>>> import numpy as np
>>> np.set_printoptions(precision=3, suppress=True, linewidth=160)
>>> rnd = lambda a: np.round(a, 3) + 0
>>> arr = np.load("test2.npy")
>>> arr
array([[ 2,  1,  1],
       [ 1,  0,  0],
       [ 3, -1, -3],
       [ 2, -2,  0]])
>>> out = arr[0, 0] * arr[1:] - np.outer(arr[1:, 0], arr[0])
>>> out
array([[ 0, -1, -1],
       [ 0, -5, -9],
       [ 0, -6, -2]])
>>> np.linalg.matrix_rank(out), np.linalg.matrix_rank(arr)
(np.int64(2), np.int64(3))
>>> arr[:, 0] / arr[0, 0]
array([1. , 0.5, 1.5, 1. ])
>>> np.flatnonzero(~out.round(6).any(axis=1))
array([], dtype=int64)
>>> P = arr @ np.linalg.solve(arr.T @ arr, arr.T)
>>> print(rnd(P @ arr[:, 1]))
[ 1.  0. -1. -2.]
>>> np.linalg.matrix_rank(np.eye(4) - P)
np.int64(1)
>>> rnd((np.eye(4) - P) @ arr)
array([[0., 0., 0.],
       [0., 0., 0.],
       [0., 0., 0.],
       [0., 0., 0.]])
>>> np.trace(P)
np.float64(3.0)
>>> ang = np.radians(60)
>>> r_ = np.eye(3)
>>> r_[2, 2] = r_[0, 0] = np.cos(ang)
>>> r_[2, 0], r_[0, 2] = -np.sin(ang), np.sin(ang)
>>> rnd(r_)
array([[ 0.5  ,  0.   ,  0.866],
       [ 0.   ,  1.   ,  0.   ],
       [-0.866,  0.   ,  0.5  ]])
>>> out = arr @ r_.T
>>> rnd(np.linalg.svd(arr, compute_uv=False)), rnd(np.linalg.svd(out, compute_uv=False))
(array([4.926, 2.502, 1.864]), array([4.926, 2.502, 1.864]))
>>> rnd(out)
array([[ 1.866,  1.   , -1.232],
       [ 0.5  ,  0.   , -0.866],
       [-1.098, -1.   , -4.098],
       [ 1.   , -2.   , -1.732]])
>>> np.allclose(np.linalg.norm(arr, axis=1), np.linalg.norm(out, axis=1))
True
>>> out = np.c_[arr[:, :2] @ np.array([[6, 8], [2, 3]]), np.array([-3, 1, -2, 2])]
>>> out
array([[14, 19, -3],
       [ 6,  8,  1],
       [16, 21, -2],
       [ 8, 10,  2]])
>>> np.linalg.matrix_rank(np.c_[arr, out])
np.int64(4)
>>> rnd(np.linalg.norm(np.linalg.qr(arr)[0].T @ out, axis=0) ** 2 / ((out ** 2).sum(axis=0) + 1e-12))
array([1.   , 1.   , 0.832])
>>> out = np.array([[2], [-1]])
>>> mat = np.block([[np.zeros((2, 2)), out], [out.T, np.zeros((1, 1))]])
>>> mat
array([[ 0.,  0.,  2.],
       [ 0.,  0., -1.],
       [ 2., -1.,  0.]])
>>> x = np.array([1, 0, 1])
>>> h1 = np.maximum(mat @ x, 0)
>>> rnd(np.tanh(mat @ x))
array([ 0.964, -0.762,  0.964])
>>> print(np.maximum(mat @ (3 * x), 0))
[6. 0. 6.]
>>> mat * (h1 > 1e-9)[:, None]
array([[ 0.,  0.,  2.],
       [ 0.,  0., -0.],
       [ 2., -1.,  0.]])
>>> h1
array([2., 0., 2.])
>>> mat.T @ h1
array([ 4., -2.,  4.])
>>> G = mat.T @ mat
>>> (mat @ mat.T).shape
(3, 3)
>>> np.trace(G), (mat ** 2).sum()
(np.float64(10.0), np.float64(10.0))
>>> np.diag(G)
array([4., 1., 5.])
>>> w, evecs = np.linalg.eigh(mat)
>>> w.sum(), np.trace(mat)
(np.float64(0.0), np.float64(0.0))
>>> print(rnd(np.linalg.eigvalsh(mat @ mat)))
[0. 5. 5.]
>>> def softmax(z):
...     e = np.exp(z - z.max(axis=-1, keepdims=True))
...     return e / e.sum(axis=-1, keepdims=True)
... 
>>> rnd(softmax(mat[2] + -3))
array([0.844, 0.042, 0.114])
>>> rnd(softmax(mat).sum(axis=1))
array([1., 1., 1.])
>>> scores = mat @ mat.T / np.sqrt(3)
>>> rnd(softmax(scores + np.triu(np.full(scores.shape, -np.inf), 1)))
array([[1.  , 0.  , 0.  ],
       [0.15, 0.85, 0.  ],
       [0.05, 0.05, 0.9 ]])
>>> m1 = np.load("data.npy")
>>> print(m1)
[[  4.748 -15.204   6.136]
 [ 17.05    4.675  -3.111]
 [  2.38    4.671  18.584]]
>>> x = np.array([0, 2, 1])
>>> y = m1 @ x
>>> b, lr = np.zeros(3), 1 / np.linalg.norm(m1, 2) ** 2
>>> for i in range(10):
...     b -= lr * m1.T @ (m1 @ b - y)
...     if i % 2 == 0: print(i, round(np.linalg.norm(m1 @ b - y), 3))
... 
0 11.454
2 1.33
4 0.157
6 0.019
8 0.002
>>> rnd(b)
array([0., 2., 1.])
>>> f = np.array([-4, -4, -3])
>>> out = m1 + np.outer(f, np.eye(3)[0])
>>> rnd(np.linalg.det(out) / np.linalg.det(m1)), rnd(1 + np.linalg.solve(m1, f)[0])
(np.float64(0.707), np.float64(0.707))
>>> w1 = np.array([[0, 3, -4, -1, -3, 3], [-5, -3, -1, 2, 2, 2], [2, 2, -1, -4, -2, 5]])
>>> b = np.array([2, 0, 1, 2, 2, 1])
>>> act = np.maximum(m1 @ w1 + b, 0)
>>> np.linalg.matrix_rank(act)
np.int64(3)
>>> cent = np.array([[1, -2], [0, -5], [1, -4], [-4, -1], [-2, -5], [5, 3]])
>>> w1 @ cent
array([[21, 26],
       [-8, 23],
       [46, 19]])
>>> print((act @ cent).round(6).argmax(axis=1))
[0 0 0]
